$ python3 -q
>>> import numpy as np
>>> import numpy.linalg as la
>>> np.set_printoptions(precision=2, suppress=True, linewidth=200)
>>> def rnd(a):
...     return np.round(a, 2) + 0
... 
>>> F = np.loadtxt("w.csv", delimiter=",")
>>> F
array([[22., -2., -2.,  2.,  1.,  1., -1., -1., -1., -2.,  2.,  2.,  1.,  0., -1.],
       [ 1., 61., -2.,  1.,  0., -1.,  0.,  2.,  0.,  1., -2.,  2.,  0.,  2.,  2.],
       [ 2.,  1., 42.,  0.,  0., -1.,  1.,  1.,  2.,  0., -1.,  0.,  2.,  0.,  2.],
       [-1.,  1., -2.,  2.,  2., -1.,  0., -1.,  1., -2., -2.,  0., -2.,  2.,  2.],
       [-1.,  1.,  1.,  1., 20.,  0., -2., -1., -1.,  2.,  0.,  1., -1.,  1.,  1.],
       [ 0.,  2., -1.,  0., -2., 40.,  1.,  2.,  0.,  2., -1., -1.,  2., -1., -1.],
       [ 1.,  1., -1.,  2.,  0., -1.,  0.,  1.,  0., -2.,  1.,  1.,  1., -2., -2.],
       [-2., -2., -2.,  1.,  1.,  2., -2., -1., -1.,  2.,  0.,  0.,  1.,  1.,  2.],
       [-1., -2., -1.,  2.,  1.,  0., -1., -2., 21., -2.,  0., -2.,  2.,  2.,  2.],
       [-2.,  1.,  1.,  2., -2., -2.,  0.,  0., -2., 58., -2., -1., -2.,  1.,  0.],
       [ 0.,  1., -2.,  1.,  1.,  1.,  0.,  1., -2.,  1., 22.,  1.,  2.,  0., -1.],
       [ 0.,  1.,  1., -1., -1.,  1.,  1.,  0.,  2., -2.,  0., 20., -2.,  2.,  2.],
       [ 1.,  2.,  1., -1.,  2.,  1., -2.,  1.,  2.,  2.,  1.,  0., 39., -2.,  2.],
       [-2., -2.,  1.,  1.,  2.,  2.,  2.,  1.,  2., -2.,  2.,  1., -2., 59., -2.],
       [ 2.,  2.,  2., -1.,  2., -2., -1.,  1.,  1.,  1.,  1.,  0.,  0.,  1., -2.]])
>>> A2 = la.inv(F)
>>> rnd(la.slogdet(F)[0])
np.float64(1.0)
>>> np.allclose(A2, F.T)
False
>>> A = np.loadtxt("layer17.csv", delimiter=",")
>>> rnd(A)
array([[ 0.19,  0.11,  0.19,  0.11, -0.11,  0.04, -0.11,  0.04,  0.04,  0.11, -0.11,  0.19, -0.04],
       [ 0.11,  0.07,  0.11,  0.07, -0.07,  0.02, -0.07,  0.02,  0.02,  0.07, -0.07,  0.11, -0.02],
       [ 0.19,  0.11,  0.19,  0.11, -0.11,  0.04, -0.11,  0.04,  0.04,  0.11, -0.11,  0.19, -0.04],
       [ 0.11,  0.07,  0.11,  0.07, -0.07,  0.02, -0.07,  0.02,  0.02,  0.07, -0.07,  0.11, -0.02],
       [-0.11, -0.07, -0.11, -0.07,  0.07, -0.02,  0.07, -0.02, -0.02, -0.07,  0.07, -0.11,  0.02],
       [ 0.04,  0.02,  0.04,  0.02, -0.02,  0.01, -0.02,  0.01,  0.01,  0.02, -0.02,  0.04, -0.01],
       [-0.11, -0.07, -0.11, -0.07,  0.07, -0.02,  0.07, -0.02, -0.02, -0.07,  0.07, -0.11,  0.02],
       [ 0.04,  0.02,  0.04,  0.02, -0.02,  0.01, -0.02,  0.01,  0.01,  0.02, -0.02,  0.04, -0.01],
       [ 0.04,  0.02,  0.04,  0.02, -0.02,  0.01, -0.02,  0.01,  0.01,  0.02, -0.02,  0.04, -0.01],
       [ 0.11,  0.07,  0.11,  0.07, -0.07,  0.02, -0.07,  0.02,  0.02,  0.07, -0.07,  0.11, -0.02],
       [-0.11, -0.07, -0.11, -0.07,  0.07, -0.02,  0.07, -0.02, -0.02, -0.07,  0.07, -0.11,  0.02],
       [ 0.19,  0.11,  0.19,  0.11, -0.11,  0.04, -0.11,  0.04,  0.04,  0.11, -0.11,  0.19, -0.04],
       [-0.04, -0.02, -0.04, -0.02,  0.02, -0.01,  0.02, -0.01, -0.01, -0.02,  0.02, -0.04,  0.01]])
>>> evals, vecs = la.eigh(A)
>>> rnd(la.eigvalsh(A @ A))
array([0., 0., 0., 0., 0., 0., 0., 0., 0., 0., 0., 0., 1.])
>>> rnd(evals)
array([0., 0., 0., 0., 0., 0., 0., 0., 0., 0., 0., 0., 1.])
>>> evals.sum(), rnd(np.trace(A))
(np.float64(1.0), np.float64(1.0))
>>> rnd(la.svd(A, compute_uv=False))
array([1., 0., 0., 0., 0., 0., 0., 0., 0., 0., 0., 0., 0.])
>>> np.unique(evals.round(6) + 0, return_counts=True)[1]
array([12,  1])
>>> (evals > 1e-8).sum(), (evals < -1e-8).sum()
(np.int64(1), np.int64(0))
>>> rnd(la.det(A))
np.float64(0.0)
>>> rnd(np.sort(np.abs(la.eigvals(A))))
array([0., 0., 0., 0., 0., 0., 0., 0., 0., 0., 0., 0., 1.])
>>> assert A == A.T
Traceback (most recent call last):
  File "<python-input-20>", line 1, in <module>
    assert A == A.T
           ^^^^^^^^
ValueError: The truth value of an array with more than one element is ambiguous. Use a.any() or a.all()
>>> A.inv()
Traceback (most recent call last):
  File "<python-input-21>", line 1, in <module>
    A.inv()
    ^^^^^
AttributeError: 'numpy.ndarray' object has no attribute 'inv'
>>> rnd(np.abs(la.eigvals(A)).max())
np.float64(1.0)
>>> la.determinant(A)
Traceback (most recent call last):
  File "<python-input-23>", line 1, in <module>
    la.determinant(A)
    ^^^^^^^^^^^^^^
AttributeError: module 'numpy.linalg' has no attribute 'determinant'
>>> A2 = A / la.norm(A, axis=1, keepdims=True)
>>> G = A2 @ A2.T
>>> rnd(G[11])
array([ 1.,  1.,  1.,  1., -1.,  1., -1.,  1.,  1.,  1., -1.,  1., -1.])
>>> (G - 2 * np.eye(13)).round(6).argmax(axis=1)
array([1, 0, 0, 0, 6, 0, 4, 0, 0, 0, 4, 0, 4])
>>> rnd(la.norm(A2, axis=1))
array([1., 1., 1., 1., 1., 1., 1., 1., 1., 1., 1., 1., 1.])
>>> np.abs(np.diag(la.qr(A)[1])) > 1e-9
array([ True, False, False, False, False, False, False, False, False, False, False, False, False])
>>> la.lstsq(A[:-1].T, A[-1])[2]
np.int32(1)
>>> data = np.load("m.npy")
>>> data
array([[ 0, -2, -2,  1, -1,  2],
       [ 0,  2, -1, -1,  2,  2],
       [ 0,  0, -2,  2,  2,  1],
       [ 0,  0,  0,  1,  0, -1],
       [ 0,  0,  0,  0,  1,  2],
       [ 0,  0,  0,  0,  0, -1]])
>>> la.matrix_power(data, 2)
array([[  0,  -4,   6,  -1,  -9, -11],
       [  0,   4,   0,  -5,   4,   6],
       [  0,   0,   4,  -2,  -2,  -1],
       [  0,   0,   0,   1,   0,   0],
       [  0,   0,   0,   0,   1,   0],
       [  0,   0,   0,   0,   0,   1]])
>>> rnd(np.sort(np.abs(la.eigvals(data))))
array([0., 1., 1., 1., 2., 2.])
>>> rnd(np.abs(la.eigvals(data)).max())
np.float64(2.0)
>>> data @ data
array([[  0,  -4,   6,  -1,  -9, -11],
       [  0,   4,   0,  -5,   4,   6],
       [  0,   0,   4,  -2,  -2,  -1],
       [  0,   0,   0,   1,   0,   0],
       [  0,   0,   0,   0,   1,   0],
       [  0,   0,   0,   0,   0,   1]])
>>> np.allclose(data @ data.T, data.T @ data)
False
>>> t = np.radians(143)
>>> r_ = np.eye(6)
>>> r_[0, 0] = r_[1, 1] = np.cos(t)
>>> r_[0, 1], r_[1, 0] = -np.sin(t), np.sin(t)
>>> rnd(r_)
array([[-0.8, -0.6,  0. ,  0. ,  0. ,  0. ],
       [ 0.6, -0.8,  0. ,  0. ,  0. ,  0. ],
       [ 0. ,  0. ,  1. ,  0. ,  0. ,  0. ],
       [ 0. ,  0. ,  0. ,  1. ,  0. ,  0. ],
       [ 0. ,  0. ,  0. ,  0. ,  1. ,  0. ],
       [ 0. ,  0. ,  0. ,  0. ,  0. ,  1. ]])
>>> A2 = data @ r_.T
>>> np.allclose(data @ data.T, A2 @ A2.T)
True
>>> rnd(np.abs(A2 - data).max(axis=0))
array([1.2, 3.6, 0. , 0. , 0. , 0. ])
>>> rnd(la.svd(data, compute_uv=False)), rnd(la.svd(A2, compute_uv=False))
(array([5.  , 3.93, 2.67, 1.13, 0.37, 0.  ]), array([5.  , 3.93, 2.67, 1.13, 0.37, 0.  ]))
>>> np.allclose(la.norm(data, axis=1), la.norm(A2, axis=1))
True
>>> np.prod(np.diag(data)), rnd(la.det(data))
(np.int64(0), np.float64(0.0))
>>> rnd(np.sort(la.eigvals(data)))
array([-2., -1.,  0.,  1.,  1.,  2.])
>>> [int(la.matrix_rank(la.matrix_power(data, p))) for p in range(1, 7)]
[5, 5, 5, 5, 5, 5]
>>> try:
...     la.inv(data)
... except la.LinAlgError as e:
...     print(repr(e))
... 
LinAlgError('Singular matrix')
>>> arr = np.load("mat.npy")
>>> arr
array([[ -2.2 ,   9.57,  -2.47,  -7.44,   3.08,   7.73,   2.17,  -7.47,  -6.37,  -1.01,   8.4 ],
       [ -5.77,   1.99,  -2.49,   9.95,  -3.69,  -7.33,   7.32,   0.82,  10.82,  -4.31,   0.49],
       [  2.49,  14.74,  -2.1 ,  -3.64,   0.59,  -0.46,  -2.29,  -1.52,  11.07,   5.18,   1.14],
       [ -6.78,  -4.11,  -6.34,   4.39,  -0.78,   2.02,  -5.9 ,  -3.12,  -3.68,  -1.74, -14.56],
       [  3.5 , -11.51,  -5.44,  -1.89,   5.54,  -9.06,   4.53,  -4.83,  -8.04,   0.03,   0.87],
       [ -2.78,   4.22,   0.75, -13.5 ,   7.75,   8.95,  -6.5 ,  -1.43,   0.59,  -2.05,  -1.6 ],
       [ -0.36,  -6.92,  -1.71,  10.16,  -1.37,  11.56,   2.17,   1.61,   6.96,  -5.12,  -5.33],
       [ -5.32,  -0.57,   6.67,  -7.95,   0.26,  -3.73,  -3.55,  11.47,  -9.58,  -1.73,  -3.32],
       [  5.8 ,  -9.33,  -3.63,  -2.14,   6.66,  -0.23,   3.64,  -3.91,  -3.99, -13.01,  -1.83],
       [ -9.77,  12.18,   8.63,   2.14,  -2.85,   3.45,   3.69,   1.26,   4.42,  -1.59,   4.45],
       [ -8.64,  11.  ,  -8.41,   3.88,   2.5 ,   4.02,   4.66,  -7.23,  -1.23,   0.72,   4.49],
       [ -5.  ,  -3.05,   8.54,   3.63,  -0.47, -11.68,  -4.32,  -2.96,  -5.74,   0.08,   9.08],
       [ -5.1 ,  -5.45,  -1.68,  -5.25,  -1.34,   5.16,  -3.69,  12.37,   7.54,   7.27,   3.  ],
       [ 12.92,   2.52,  -2.56,  -3.81,  -0.57,   0.81,   5.62,  -6.04,   4.4 ,  -6.09,  -8.95],
       [-10.85,   2.74,   7.82,   3.16,  -6.96,   0.91, -11.  ,   5.47,   1.64,  -0.97,   0.33],
       [ -7.62,   0.62,  -4.15,  -8.93,   3.21,  -4.31,   0.88,  -6.28,   4.51,  -2.84,  12.13],
       [  4.46,   3.18,   0.12,  14.93,   7.56,   1.64,   0.42,   1.16,  -2.77,  -6.91,  -5.5 ],
       [  2.92,   2.54,  -3.33,  -1.09,  15.87,   5.67,  -7.39,   5.01,   2.47,  -0.53,  -1.66],
       [ -2.67,  -0.08,  12.2 ,   0.49,   8.84,  -4.79,  -6.96,   5.2 ,  -4.07,  -6.74,   2.34],
       [ -5.52,  -1.31,  -7.77,  16.  ,  -1.55,  -2.66,   1.25,   1.56,  -5.72,  -1.23,   1.98],
       [ -2.43,  13.59,  -2.57,   0.44,  -1.96,   2.22,   1.64,  -0.53,   3.03,  -7.43,  11.25],
       [  7.3 ,   9.8 ,  10.42,   1.4 ,   7.88,  -4.34,  -4.45,  -1.27,  -1.43,  -4.7 ,  -3.7 ],
       [  2.3 ,  14.85,   2.12,  -0.86,   8.92,   2.2 ,  -5.17,  -4.92,   5.43,   1.04,   1.7 ],
       [  0.09,  -7.16, -11.39,   4.33,   7.5 ,  -0.39,   2.28,  -2.21,  -3.55,  -5.94,  -9.27],
       [  3.99,  -8.17,  -2.11, -12.14,   6.04,   3.32,   8.6 ,  -5.28,   1.48,  -1.43,  -3.46],
       [  4.02,  -3.2 ,  -4.65,   6.6 ,  10.64,   1.81,  -9.97,   5.49,   3.61,  -2.94,  -6.38],
       [  0.51,   4.07,   4.61,  -9.6 ,   6.55,   2.35,  -6.5 ,  -1.63,  -9.77,  -0.01,  -9.  ],
       [  3.44, -12.05,  -4.49,  -3.36,  -6.1 ,  -7.37,   0.49,  -4.9 ,   8.98,   3.63,   1.39],
       [  2.88,   5.76, -10.01,   5.08,   0.81,   1.19,  -5.2 ,   7.42,   5.54,   8.62,  -6.58],
       [ -1.14,   6.59,  -0.05,   6.42,   2.73,   2.49,   0.44,  -3.02,   5.81,  16.04,   0.2 ],
       [ -2.07,  -6.64,  -7.97, -10.45,  -0.21,   5.05,  -3.7 ,   1.96,   9.88,   6.13,  -0.69],
       [  1.12,  -1.94,   1.84,  -0.36,  -3.03,   7.7 ,  -0.64,   7.27,  -4.48,  10.36, -11.92],
       [  7.54,   5.1 ,  11.82,  -0.52,   1.23,  -3.27,   0.94,  -1.39, -12.47,   1.39,   2.17],
       [  9.75,  -4.48,  -3.61,  -7.73,  -0.3 ,  -5.12,  -8.24,   6.3 ,   4.01,  -1.23,  -7.78],
       [ -3.74,   6.95,   3.65,   6.71,  -2.39,  -2.4 ,  -1.93,   8.84,   4.66,   4.56,  11.98],
       [ -0.3 ,   9.81,   5.78,  -1.41,  12.54,   7.29,  -2.72,  -2.32,   6.07,  -0.02,  -2.91],
       [ -8.43,  -8.6 ,  -0.51,  -5.38,  -4.93,  -2.16,   4.13,  -4.58,  11.31,   5.39,  -1.23],
       [  2.01,   2.91,  -2.1 ,   4.95, -10.14,  -9.49,   6.55,  -8.76,  -1.91,  -4.54,   4.66],
       [  2.01,  -1.68,   6.45,   8.51,   4.51,   3.58,  -4.09,  -0.47,   5.92,  -6.87,  12.11],
       [ -0.75,  -5.34,   5.46,  -4.2 ,   4.2 ,   7.75,  -3.93, -10.68,  -9.24,   5.5 ,  -0.8 ]])
>>> Xc = (arr - arr.mean(axis=0)) / arr.std(axis=0)
>>> np.argwhere(np.abs(Xc) > 2)
array([[ 3, 10],
       [ 6,  5],
       [ 7,  7],
       [ 8,  9],
       [11,  5],
       [12,  7],
       [13,  0],
       [14,  6],
       [16,  3],
       [17,  4],
       [18,  2],
       [19,  3],
       [24,  6],
       [29,  9],
       [32,  8],
       [37,  4]])
>>> beta = la.lstsq(np.delete(Xc, 9, axis=1), Xc[:, 9])[0]
>>> rnd(1 - np.var(Xc[:, 9] - np.delete(Xc, 9, axis=1) @ beta))
np.float64(0.2)
